>>> import numpy as np
>>> np.set_printoptions(precision=1, suppress=True, linewidth=100, sign=" ")
>>> def rd(a):
...     return np.round(a, 1) + 0
... 
>>> m1 = np.array([[0, -1, 0, 0], [0, 0, -3, 0], [1, 0, 0, 0], [0, 0, 0, -1]])
>>> print(m1.sum(axis=1))
[-1 -3  1 -1]
>>> print(m1.shape)
(4, 4)
>>> print(np.abs(m1).max())
3
>>> print(np.diff(m1, axis=0))
[[ 0  1 -3  0]
 [ 1  0  3  0]
 [-1  0  0 -1]]
>>> print(np.linalg.matrix_rank(m1))
4
>>> print(m1.ravel(order="F"))
[ 0  0  1  0 -1  0  0  0  0 -3  0  0  0  0  0 -1]
>>> m1.reshape(4, 5)
Traceback (most recent call last):
  File "<python-input-10>", line 1, in <module>
    m1.reshape(4, 5)
    ~~~~~~~~~~^^^^^^
ValueError: cannot reshape array of size 16 into shape (4,5)
>>> print(m1.reshape(2, -1))
[[ 0 -1  0  0  0  0 -3  0]
 [ 1  0  0  0  0  0  0 -1]]
>>> t3 = m1.reshape(4, 2, -1)
>>> print(np.swapaxes(t3, 1, 2)[1])
[[ 0 -3]
 [ 0  0]]
>>> print(np.einsum("ihd,jhd->hij", t3, t3).shape)
(2, 4, 4)
>>> print(t3[:, 0])
[[ 0 -1]
 [ 0  0]
 [ 1  0]
 [ 0  0]]
>>> print(t3.shape)
(4, 2, 2)
>>> rng = np.random.default_rng(84124)
>>> Y = m1 + rng.integers(-2, 3, (4, 1)) @ rng.integers(-2, 3, (1, 4))
>>> print(Y)
[[ 2 -3  2 -2]
 [ 4 -4  1 -4]
 [ 1  0  0  0]
 [ 2 -2  2 -3]]
>>> print(Y - m1)
[[ 2 -2  2 -2]
 [ 4 -4  4 -4]
 [ 0  0  0  0]
 [ 2 -2  2 -2]]
>>> print(np.abs(Y - m1).sum(axis=1))
[  8  16   0   8]
>>> q, evecs = np.linalg.qr(m1[:, :2])[0], np.linalg.qr(m1[:, 2:])[0]
>>> sig = np.linalg.svd(q.T @ evecs, compute_uv=False)
>>> print(sig)
[ 0.  0.]
>>> print(rd(np.linalg.norm(q @ q.T - evecs @ evecs.T, 2)))
1.0
>>> A = np.load("mat.npy")
>>> print(A)
[[-3.  2.  0.]
 [ 1. -3.  0.]
 [ 0.  0.  1.]]
>>> lab = rng.permutation(3)
>>> Y = A[:, lab] * rng.choice([-1, 1], 3)
>>> print(Y)
[[-2.  3. -0.]
 [ 3. -1. -0.]
 [-0. -0. -1.]]
>>> Uu, _, VT = np.linalg.svd(A.T @ Y)
>>> print(lab)
[ 1  0  2]
>>> print(rd(np.linalg.lstsq(A, Y)[0]))
[[ 0. -1.  0.]
 [-1.  0.  0.]
 [ 0.  0. -1.]]
>>> print(rd(Uu @ VT))
[[ 0. -1.  0.]
 [-1.  0.  0.]
 [ 0.  0. -1.]]
